>>> import numpy as np
>>> np.set_printoptions(precision=4, suppress=True, linewidth=160)
>>> other = np.array([[0.4],
...     [0.9],
...     [-0.2],
...     [1.0],
...     [1.3],
...     [0.7],
...     [-1.4],
...     [0.7],
...     [-0.6],
...     [-2.1]])
>>> W2 = np.array([[-0.4, -0.2, -0.2, -0.7, -0.1, 0.2, -0.2, 0.8, 0.0, 0.0, -0.8, -0.5, 1.0]])
>>> J = other @ W2
>>> J
array([[-0.16, -0.08, -0.08, -0.28, -0.04,  0.08, -0.08,  0.32,  0.  ,  0.  , -0.32, -0.2 ,  0.4 ],
       [-0.36, -0.18, -0.18, -0.63, -0.09,  0.18, -0.18,  0.72,  0.  ,  0.  , -0.72, -0.45,  0.9 ],
       [ 0.08,  0.04,  0.04,  0.14,  0.02, -0.04,  0.04, -0.16,  0.  ,  0.  ,  0.16,  0.1 , -0.2 ],
       [-0.4 , -0.2 , -0.2 , -0.7 , -0.1 ,  0.2 , -0.2 ,  0.8 ,  0.  ,  0.  , -0.8 , -0.5 ,  1.  ],
       [-0.52, -0.26, -0.26, -0.91, -0.13,  0.26, -0.26,  1.04,  0.  ,  0.  , -1.04, -0.65,  1.3 ],
       [-0.28, -0.14, -0.14, -0.49, -0.07,  0.14, -0.14,  0.56,  0.  ,  0.  , -0.56, -0.35,  0.7 ],
       [ 0.56,  0.28,  0.28,  0.98,  0.14, -0.28,  0.28, -1.12,  0.  ,  0.  ,  1.12,  0.7 , -1.4 ],
       [-0.28, -0.14, -0.14, -0.49, -0.07,  0.14, -0.14,  0.56,  0.  ,  0.  , -0.56, -0.35,  0.7 ],
       [ 0.24,  0.12,  0.12,  0.42,  0.06, -0.12,  0.12, -0.48,  0.  ,  0.  ,  0.48,  0.3 , -0.6 ],
       [ 0.84,  0.42,  0.42,  1.47,  0.21, -0.42,  0.42, -1.68,  0.  ,  0.  ,  1.68,  1.05, -2.1 ]])
>>> vec = np.array([-2, -3, -3, -2, 2, 1, -3, 0, -3, 2, -1, 0, -1])
>>> h = np.maximum(J @ vec, 0)
>>> np.flatnonzero(h > 1e-9)
array([0, 1, 3, 4, 5, 7])
>>> J.T @ h
array([ -7.0528,  -3.5264,  -3.5264, -12.3424,  -1.7632,   3.5264,  -3.5264,  14.1056,   0.    ,   0.    , -14.1056,  -8.816 ,  17.632 ])
>>> J * (h > 1e-9)[:, None]
array([[-0.16, -0.08, -0.08, -0.28, -0.04,  0.08, -0.08,  0.32,  0.  ,  0.  , -0.32, -0.2 ,  0.4 ],
       [-0.36, -0.18, -0.18, -0.63, -0.09,  0.18, -0.18,  0.72,  0.  ,  0.  , -0.72, -0.45,  0.9 ],
       [ 0.  ,  0.  ,  0.  ,  0.  ,  0.  , -0.  ,  0.  , -0.  ,  0.  ,  0.  ,  0.  ,  0.  , -0.  ],
       [-0.4 , -0.2 , -0.2 , -0.7 , -0.1 ,  0.2 , -0.2 ,  0.8 ,  0.  ,  0.  , -0.8 , -0.5 ,  1.  ],
       [-0.52, -0.26, -0.26, -0.91, -0.13,  0.26, -0.26,  1.04,  0.  ,  0.  , -1.04, -0.65,  1.3 ],
       [-0.28, -0.14, -0.14, -0.49, -0.07,  0.14, -0.14,  0.56,  0.  ,  0.  , -0.56, -0.35,  0.7 ],
       [ 0.  ,  0.  ,  0.  ,  0.  ,  0.  , -0.  ,  0.  , -0.  ,  0.  ,  0.  ,  0.  ,  0.  , -0.  ],
       [-0.28, -0.14, -0.14, -0.49, -0.07,  0.14, -0.14,  0.56,  0.  ,  0.  , -0.56, -0.35,  0.7 ],
       [ 0.  ,  0.  ,  0.  ,  0.  ,  0.  , -0.  ,  0.  , -0.  ,  0.  ,  0.  ,  0.  ,  0.  , -0.  ],
       [ 0.  ,  0.  ,  0.  ,  0.  ,  0.  , -0.  ,  0.  , -0.  ,  0.  ,  0.  ,  0.  ,  0.  , -0.  ]])
>>> h
array([1.52, 3.42, 0.  , 3.8 , 4.94, 2.66, 0.  , 2.66, 0.  , 0.  ])
